$ python -q
>>> import numpy as np
>>> np.set_printoptions(precision=1, suppress=True, linewidth=120)
>>> tidy = lambda a: np.round(a, 1) + 0
>>> M = np.loadtxt("case0.csv", delimiter=",")
>>> M
array([[0., 0., 0., 0., 0., 0., 1., 0., 0.],
       [0., 0., 0., 0., 0., 1., 0., 0., 0.],
       [0., 0., 0., 0., 0., 0., 0., 0., 1.],
       [0., 0., 0., 0., 0., 0., 0., 1., 0.],
       [1., 0., 0., 0., 0., 0., 0., 0., 0.],
       [0., 1., 0., 0., 0., 0., 0., 0., 0.],
       [0., 0., 0., 1., 0., 0., 0., 0., 0.],
       [0., 0., 1., 0., 0., 0., 0., 0., 0.],
       [0., 0., 0., 0., 1., 0., 0., 0., 0.]])
>>> # splits into 2 blocks
>>> M @ M.T
array([[1., 0., 0., 0., 0., 0., 0., 0., 0.],
       [0., 1., 0., 0., 0., 0., 0., 0., 0.],
       [0., 0., 1., 0., 0., 0., 0., 0., 0.],
       [0., 0., 0., 1., 0., 0., 0., 0., 0.],
       [0., 0., 0., 0., 1., 0., 0., 0., 0.],
       [0., 0., 0., 0., 0., 1., 0., 0., 0.],
       [0., 0., 0., 0., 0., 0., 1., 0., 0.],
       [0., 0., 0., 0., 0., 0., 0., 1., 0.],
       [0., 0., 0., 0., 0., 0., 0., 0., 1.]])
>>> M[:, 6] @ M[:, 3]
np.float64(0.0)
>>> tidy(np.linalg.pinv(M))
array([[0., 0., 0., 0., 1., 0., 0., 0., 0.],
       [0., 0., 0., 0., 0., 1., 0., 0., 0.],
       [0., 0., 0., 0., 0., 0., 0., 1., 0.],
       [0., 0., 0., 0., 0., 0., 1., 0., 0.],
       [0., 0., 0., 0., 0., 0., 0., 0., 1.],
       [0., 1., 0., 0., 0., 0., 0., 0., 0.],
       [1., 0., 0., 0., 0., 0., 0., 0., 0.],
       [0., 0., 0., 1., 0., 0., 0., 0., 0.],
       [0., 0., 1., 0., 0., 0., 0., 0., 0.]])
>>> tidy(np.linalg.matrix_power(M, 2))
array([[0., 0., 0., 1., 0., 0., 0., 0., 0.],
       [0., 1., 0., 0., 0., 0., 0., 0., 0.],
       [0., 0., 0., 0., 1., 0., 0., 0., 0.],
       [0., 0., 1., 0., 0., 0., 0., 0., 0.],
       [0., 0., 0., 0., 0., 0., 1., 0., 0.],
       [0., 0., 0., 0., 0., 1., 0., 0., 0.],
       [0., 0., 0., 0., 0., 0., 0., 1., 0.],
       [0., 0., 0., 0., 0., 0., 0., 0., 1.],
       [1., 0., 0., 0., 0., 0., 0., 0., 0.]])
>>> tidy(np.linalg.matrix_power(M, 100))
array([[0., 0., 0., 1., 0., 0., 0., 0., 0.],
       [0., 1., 0., 0., 0., 0., 0., 0., 0.],
       [0., 0., 0., 0., 1., 0., 0., 0., 0.],
       [0., 0., 1., 0., 0., 0., 0., 0., 0.],
       [0., 0., 0., 0., 0., 0., 1., 0., 0.],
       [0., 0., 0., 0., 0., 1., 0., 0., 0.],
       [0., 0., 0., 0., 0., 0., 0., 1., 0.],
       [0., 0., 0., 0., 0., 0., 0., 0., 1.],
       [1., 0., 0., 0., 0., 0., 0., 0., 0.]])
>>> p = np.eye(9)[3]
>>> for _ in range(6):
...     p = p @ M
...     print(p.round(1))
... 
[0. 0. 0. 0. 0. 0. 0. 1. 0.]
[0. 0. 1. 0. 0. 0. 0. 0. 0.]
[0. 0. 0. 0. 0. 0. 0. 0. 1.]
[0. 0. 0. 0. 1. 0. 0. 0. 0.]
[1. 0. 0. 0. 0. 0. 0. 0. 0.]
[0. 0. 0. 0. 0. 0. 1. 0. 0.]
>>> rng = np.random.default_rng(206)
>>> z = rng.permutation(9)
>>> z
array([5, 2, 7, 8, 4, 0, 6, 1, 3])
>>> M2 = M[z][:, z]
>>> np.diag(M2)
array([0., 0., 0., 0., 0., 0., 0., 0., 0.])
>>> M2 = np.linalg.inv(M)
>>> tidy(np.linalg.det(M) * np.linalg.det(M2))
np.float64(1.0)
>>> np.allclose(M2, M.T)
True
>>> (np.abs(M2) > 1e-9).astype(int)
array([[0, 0, 0, 0, 1, 0, 0, 0, 0],
       [0, 0, 0, 0, 0, 1, 0, 0, 0],
       [0, 0, 0, 0, 0, 0, 0, 1, 0],
       [0, 0, 0, 0, 0, 0, 1, 0, 0],
       [0, 0, 0, 0, 0, 0, 0, 0, 1],
       [0, 1, 0, 0, 0, 0, 0, 0, 0],
       [1, 0, 0, 0, 0, 0, 0, 0, 0],
       [0, 0, 0, 1, 0, 0, 0, 0, 0],
       [0, 0, 1, 0, 0, 0, 0, 0, 0]])
>>> tidy(np.linalg.slogdet(M)[0])
np.float64(-1.0)
>>> tidy(np.linalg.det(M))
np.float64(-1.0)
>>> (np.linalg.matrix_power((M != 0) + (M.T != 0) + np.eye(9), 9) > 0).astype(int)
array([[1, 0, 1, 1, 1, 0, 1, 1, 1],
       [0, 1, 0, 0, 0, 1, 0, 0, 0],
       [1, 0, 1, 1, 1, 0, 1, 1, 1],
       [1, 0, 1, 1, 1, 0, 1, 1, 1],
       [1, 0, 1, 1, 1, 0, 1, 1, 1],
       [0, 1, 0, 0, 0, 1, 0, 0, 0],
       [1, 0, 1, 1, 1, 0, 1, 1, 1],
       [1, 0, 1, 1, 1, 0, 1, 1, 1],
       [1, 0, 1, 1, 1, 0, 1, 1, 1]])
>>> M @ M
array([[0., 0., 0., 1., 0., 0., 0., 0., 0.],
       [0., 1., 0., 0., 0., 0., 0., 0., 0.],
       [0., 0., 0., 0., 1., 0., 0., 0., 0.],
       [0., 0., 1., 0., 0., 0., 0., 0., 0.],
       [0., 0., 0., 0., 0., 0., 1., 0., 0.],
       [0., 0., 0., 0., 0., 1., 0., 0., 0.],
       [0., 0., 0., 0., 0., 0., 0., 1., 0.],
       [0., 0., 0., 0., 0., 0., 0., 0., 1.],
       [1., 0., 0., 0., 0., 0., 0., 0., 0.]])
